$ python -q
>>> import numpy as np
>>> np.set_printoptions(precision=2, suppress=True, linewidth=200, sign=" ")
>>> def rnd(a):
...     return np.round(a, 2) + 0
... 
>>> m1 = np.load("test5.npy")
>>> print(m1)
[[ 0  0  1]
 [ 0  0  1]
 [ 1  1  0]]
>>> # row 1 repeats row 0
>>> rng = np.random.default_rng(822)
>>> labels = rng.permutation(3)
>>> print(labels)
[ 2  1  0]
>>> out = m1[labels][:, labels]
>>> print(np.allclose(out, m1))
False
>>> print(rnd(np.sort(np.abs(np.linalg.eigvals(out)))))
[ 0.    1.41  1.41]
>>> print(np.diag(out))
[ 0  0  0]
>>> F = np.array([[-2, -1], [-2, 1], [-2, 0], [3, -3]])
>>> F[1] = F[0]
>>> print(F)
[[-2 -1]
 [-2 -1]
 [-2  0]
 [ 3 -3]]
>>> # rows 0 and 1 are equal
>>> proj = F @ np.linalg.solve(F.T @ F, F.T)
>>> print(rnd((np.eye(4) - proj) @ F))
[[ 0.  0.]
 [ 0.  0.]
 [ 0.  0.]
 [ 0.  0.]]
>>> print(np.trace(proj))
2.0
>>> print(np.allclose(proj @ proj, proj))
True
>>> print(np.linalg.matrix_rank(np.eye(4) - proj))
2
>>> def softmax(z):
...     e = np.exp(z - z.max(axis=-1, keepdims=True))
...     return e / e.sum(axis=-1, keepdims=True)
... 
>>> print(rnd(softmax(F).sum(axis=1)))
[ 1.  1.  1.  1.]
>>> print(rnd(softmax(10 * F[0])))
[ 0.  1.]
>>> att = F @ F.T / np.sqrt(2)
>>> print(rnd(softmax(att)[0] @ F))
[-1.99 -0.81]
>>> print(softmax(att).round(6).argmax(axis=1))
[ 0  0  0  3]
>>> print(rnd(softmax(att + np.triu(np.full(att.shape, -np.inf), 1))))
[[ 1.    0.    0.    0.  ]
 [ 0.5   0.5   0.    0.  ]
 [ 0.33  0.33  0.33  0.  ]
 [ 0.    0.    0.    1.  ]]
>>> out = np.array([[-1, 0], [3, -5]])
>>> cent = np.kron(out, F)
>>> print(rnd(np.linalg.norm(cent, 2)), rnd(np.linalg.norm(out, 2) * np.linalg.norm(F, 2)))
28.12 28.12
>>> print(np.linalg.matrix_rank(cent))
4
>>> print(cent)
[[  2   1   0   0]
 [  2   1   0   0]
 [  2   0   0   0]
 [ -3   3   0   0]
 [ -6  -3  10   5]
 [ -6  -3  10   5]
 [ -6   0  10   0]
 [  9  -9 -15  15]]
>>> M = np.loadtxt("out4.csv", delimiter=",")
>>> print(M)
[[ -2.29  -0.47   7.95]
 [ -0.26   0.16  12.18]
 [  0.28  -0.31 -13.66]
 [  1.17   0.17 -12.7 ]
 [  2.54  -0.35  -1.15]
 [  0.11   0.28   7.18]
 [  0.87   0.18  18.18]
 [ -0.65  -0.59   5.65]
 [ -2.36  -0.02   7.94]
 [ -1.15   0.02  -6.08]
 [  0.9   -0.51  -0.82]]
>>> D = np.linalg.norm(M[:, None] - M[None], axis=-1)
>>> print(D.mean(axis=1).argmax())
6
>>> print(np.linalg.matrix_rank(D ** 2))
5
>>> print(rnd(np.linalg.norm(M, axis=1)))
[  8.29  12.18  13.67  12.75   2.81   7.19  18.2    5.72   8.28   6.19   1.32]
>>> print(D.shape)
(11, 11)
>>> vec = np.array([-9, 5, 5])
>>> a = np.maximum(M @ vec, 0)
>>> print(rnd(M.T @ a))
[-236.28  -11.33 3687.53]
>>> print(rnd(a))
[ 58.01  64.04   0.     0.     0.    36.31  83.97  31.15  60.84   0.     0.  ]
>>> print(np.flatnonzero(a > 1e-9))
[ 0  1  5  6  7  8]
>>> print(M * (a > 1e-9)[:, None])
[[-2.29 -0.47  7.95]
 [-0.26  0.16 12.18]
 [ 0.   -0.   -0.  ]
 [ 0.    0.   -0.  ]
 [ 0.   -0.   -0.  ]
 [ 0.11  0.28  7.18]
 [ 0.87  0.18 18.18]
 [-0.65 -0.59  5.65]
 [-2.36 -0.02  7.94]
 [-0.    0.   -0.  ]
 [ 0.   -0.   -0.  ]]
>>> print(rnd(np.maximum(M @ (3 * vec), 0)))
[ 174.03  192.12    0.      0.      0.    108.93  251.91   93.45  182.52    0.      0.  ]
>>> print(rnd(np.tanh(M @ vec)))
[ 1.  1. -1. -1. -1.  1.  1.  1.  1. -1. -1.]
>>> cen = M - M.mean(axis=0)
>>> vecs = np.linalg.svd(cen)[2][:1]
>>> out = cen - cen @ vecs.T @ vecs
>>> print(rnd(np.linalg.norm(out) / np.linalg.norm(cen)))
0.14
>>> print(rnd(np.diag(vecs.T @ vecs)))
[ 0.  0.  1.]
>>> print(rnd(out.std(axis=0)))
[ 1.36  0.3   0.06]
>>> print(np.linalg.norm(out, axis=1).round(6).argmax())
4
>>> Q, vecs = np.linalg.qr(M[:, :1])[0], np.linalg.qr(M[:, 1:])[0]
>>> sv = np.linalg.svd(Q.T @ vecs, compute_uv=False)
>>> print(rnd(np.degrees(np.arccos(sv.clip(0, 1)))))
[ 72.99]
>>> print(rnd(sv))
[ 0.29]
>>> print(rnd(np.linalg.norm(Q @ Q.T - vecs @ vecs.T, 2)))
1.0
>>> out = np.array([[3, 2, -2], [-1, 0, -1], [-1, 1, 3]])
>>> print(rnd(np.einsum("ij->j", M)))
[-0.84 -1.44 24.67]
>>> print(rnd(np.einsum("ij,ij->i", M, M)))
[  68.67  148.45  186.77  162.69    7.9    51.64  331.3    32.69   68.61   38.29    1.74]
>>> out @ M
Traceback (most recent call last):
  File "<python-input-64>", line 1, in <module>
    out @ M
    ~~~~^~~
ValueError: matmul: Input operand 1 has a mismatch in its core dimension 0, with gufunc signature (n?,k),(k,m?)->(n?,m?) (size 11 is different from 3)
>>> J = np.load("data.npy")
>>> print(J)
[[-1 -3  2 -2]
 [ 1  3 -3 -1]]
>>> vec = np.array([2, -3, 2, 3])
>>> a = np.maximum(J @ vec, 0)
>>> print(rnd(np.tanh(J @ vec)))
[ 1. -1.]
>>> print(np.flatnonzero(a > 1e-9))
[ 0]
>>> th = np.radians(90)
>>> R = np.eye(4)
>>> R[0, 0] = R[1, 1] = np.cos(th)
>>> R[0, 1], R[1, 0] = -np.sin(th), np.sin(th)
>>> print(rnd(R))
[[ 0. -1.  0.  0.]
 [ 1.  0.  0.  0.]
 [ 0.  0.  1.  0.]
 [ 0.  0.  0.  1.]]
>>> out = J @ R.T
>>> print(np.allclose(np.linalg.norm(J, axis=1), np.linalg.norm(out, axis=1)))
True
>>> print(rnd(np.linalg.det(R)), np.trace(R))
1.0 2.0
>>> print(rnd(np.abs(out - J).max(axis=0)))
[ 4.  2.  0.  0.]
>>> print(np.allclose(J @ J.T, out @ out.T))
True
>>> w1 = np.array([[1, 0, 0, 1, 1], [0, 3, 2, 0, 2], [1, 3, 2, 0, 2], [2, 1, 3, 0, 3]])
>>> coef = np.array([3, 0, 2, 0, 1])
>>> hid = np.maximum(J @ w1 + coef, 0)
>>> print((hid > 0).mean(axis=0))
[ 0.   0.   0.   0.5  0. ]
>>> print((hid > 0).astype(int))
[[ 0  0  0  0  0]
 [ 0  0  0  1  0]]
>>> print(np.linalg.matrix_rank(hid))
1
>>> cent = np.array([[-4, 5, 0], [4, 0, -5], [-1, 0, 0], [0, -5, -4], [-2, -4, 5]])
>>> print(w1 @ cent)
[[ -6  -4   1]
 [  6  -8  -5]
 [  2  -3  -5]
 [-13  -2  10]]
>>> print(hid @ cent)
[[ 0  0  0]
 [ 0 -5 -4]]
>>> U, sv, Vt = np.linalg.svd(J, full_matrices=False)
>>> print(rnd(np.sqrt((sv ** 2).sum())), rnd(np.linalg.norm(J)))
6.16 6.16
>>> print(rnd(U.T @ U))
[[ 1.  0.]
 [ 0.  1.]]
>>> print(rnd(sv))
[ 5.75  2.23]
>>> print(U.shape, sv.shape, Vt.shape)
(2, 2) (2,) (2, 4)
>>> print(rnd(U.T @ J @ Vt.T))
[[ 5.75  0.  ]
 [ 0.    2.23]]
>>> print(rnd(Vt @ Vt.T))
[[ 1.  0.]
 [ 0.  1.]]
>>> print(rnd(np.cumsum(sv ** 2) / np.sum(sv ** 2)))
[ 0.87  1.  ]
>>> print(rnd(sv / sv[0]))
[ 1.    0.39]
>>> X = np.array([[22, -2, -8, 4], [-2, 3, 5, -3], [-8, 5, 11, -9], [4, -3, -9, 11]])
>>> print(np.linalg.matrix_rank(X, rtol=0.1))
2
>>> print([round(float(x), 2) for x in np.linalg.svd(X, compute_uv=False)[:3]])
[30.75, 13.4, 2.85]
>>> print(np.argsort(-np.linalg.norm(X, axis=0).round(6), kind="stable")[:3])
[ 0  2  3]
>>> print(rnd(np.linalg.norm(X, 2) / np.linalg.norm(X)))
0.91
>>> w, vecs = np.linalg.eigh(X)
>>> vec = np.array([-1, -2, 1, 2])
>>> print(np.abs(X).sum(axis=1).max(), rnd(np.abs(w).max()))
36 30.75
>>> print(vec @ X @ vec)
49
>>> print(rnd(vecs * np.maximum(w, 0) @ vecs.T))
[[22. -2. -8.  4.]
 [-2.  3.  5. -3.]
 [-8.  5. 11. -9.]
 [ 4. -3. -9. 11.]]
>>> print(rnd(vecs * np.abs(w) @ vecs.T))
[[22. -2. -8.  4.]
 [-2.  3.  5. -3.]
 [-8.  5. 11. -9.]
 [ 4. -3. -9. 11.]]
>>> out = np.array([[2, 1], [3, 0]])
>>> data = np.tile(out, (2, 2))
>>> print(data)
[[ 2  1  2  1]
 [ 3  0  3  0]
 [ 2  1  2  1]
 [ 3  0  3  0]]
>>> # rows and columns are dependent
>>> r = np.linalg.matrix_rank(data)
>>> print(r)
2
>>> null = np.linalg.svd(data)[2][r:].T
>>> print(np.linalg.matrix_rank(data.T @ data), np.linalg.matrix_rank(data @ data.T))
2 2
>>> print([int(np.linalg.matrix_rank(np.delete(data, i, axis=0))) for i in range(4)])
[2, 2, 2, 2]
>>> print(rnd(data @ null))
[[ 0.  0.]
 [ 0.  0.]
 [ 0.  0.]
 [ 0.  0.]]
>>> proj = M @ np.linalg.solve(M.T @ M, M.T)
>>> print(rnd(np.trace(proj)))
3.0
>>> print(np.allclose(proj @ proj, proj))
True
>>> print(rnd(proj @ M[:, 2]))
[  7.95  12.18 -13.66 -12.7   -1.15   7.18  18.18   5.65   7.94  -6.08  -0.82]
>>> A = np.array([[62, 3, 0, 0], [1, 163, 1, 0], [3, 3, 160, 2], [0, 1, 1, 61]])
>>> r0 = np.array([2, 2, 3])
>>> print(np.convolve(A[0], r0))
[ 124  130  192    9    0    0]
>>> print(np.polyval(r0, A[0]))
[ 7815    27     3     3]
>>> print(np.correlate(A[0], A[3], "full"))
[ 3782   245    65     3     0     0     0]
>>> print(np.array([np.convolve(row, r0, "same") for row in A]))
[[ 130  192    9    0]
 [ 328  331  491    3]
 [  12  335  333  484]
 [   2    4  127  125]]
>>> w, vecs = np.linalg.eig(A)
>>> print(rnd(A @ vecs[:, 0] - w[0] * vecs[:, 0]))
[ 0.  0.  0.  0.]
>>> print(rnd(np.sort(np.linalg.eigvals(A.T))))
[  60.98   61.97  159.21  163.84]
>>> Q = A.astype(float).copy()
>>> for j in range(4):
...     Q[:, j] -= Q[:, :j] @ (Q[:, :j].T @ Q[:, j])
...     Q[:, j] /= np.linalg.norm(Q[:, j])
... 
>>> print(rnd(Q.T @ A))
[[  62.08    5.77    7.75    0.1 ]
 [   0.    162.96    3.68    0.41]
 [   0.      0.    159.78    2.37]
 [   0.      0.      0.     60.99]]
>>> labels = rng.permutation(4)
>>> print(labels)
[ 2  1  3  0]
>>> out = A[labels][:, labels]
>>> print(np.trace(out))
446
>>> print(np.allclose(out, A))
False
>>> print(rnd(np.sort(np.abs(np.linalg.eigvals(out)))))
[  60.98   61.97  159.21  163.84]
>>> feats = np.load("layer1.npy")
>>> print(rnd(feats))
[[-0.53  0.78  0.33]
 [-0.47 -0.6   0.65]
 [ 0.71  0.19  0.68]]
>>> # columns are unit length and at right angles
>>> r0 = np.array([-4, -2, -5])
>>> out = feats + np.outer(r0, np.eye(3)[1])
>>> print(rnd(out))
[[-0.53 -3.22  0.33]
 [-0.47 -2.6   0.65]
 [ 0.71 -4.81  0.68]]
>>> print(rnd(np.linalg.det(out) / np.linalg.det(feats)), rnd(1 + np.linalg.solve(feats, r0)[1]))
-1.87 -1.87
>>> print(np.linalg.matrix_rank(np.linalg.inv(out) - np.linalg.inv(feats), tol=1e-8))
1
>>> print(np.linalg.matrix_rank(out - feats))
1
>>> print(rnd(np.linalg.svd(feats, compute_uv=False)))
[ 1.  1.  1.]
>>> print(rnd(feats[:, 1] @ feats[:, 2]))
0.0
>>> out = J / np.linalg.norm(J, axis=1, keepdims=True)
>>> gram = out @ out.T
>>> print((gram - 2 * np.eye(2)).round(6).argmax(axis=1))
[ 1  0]
>>> print(rnd(gram))
[[ 1.   -0.74]
 [-0.74  1.  ]]
>>> print(rnd(gram[1]))
[-0.74  1.  ]
>>> print(rnd(np.linalg.det(2 * gram)), rnd(np.linalg.det(gram)))
1.82 0.46
>>> print(rnd(np.einsum("ij,ji->", gram, gram)))
3.09
>>> print(rnd(np.poly(gram)))
[ 1.   -2.    0.46]
>>> print(rnd(np.linalg.eigvals(gram)))
[ 1.74  0.26]
>>> Q = feats.astype(float).copy()
>>> for j in range(3):
...     Q[:, j] -= Q[:, :j] @ (Q[:, :j].T @ Q[:, j])
...     Q[:, j] /= np.linalg.norm(Q[:, j])
... 
>>> print(rnd(Q))
[[-0.53  0.78  0.33]
 [-0.47 -0.6   0.65]
 [ 0.71  0.19  0.68]]
>>> print(rnd(Q.T @ Q))
[[ 1.  0.  0.]
 [ 0.  1.  0.]
 [ 0.  0.  1.]]
>>> print(rnd(Q.T @ feats))
[[ 1.  0.  0.]
 [ 0.  1.  0.]
 [ 0.  0.  1.]]
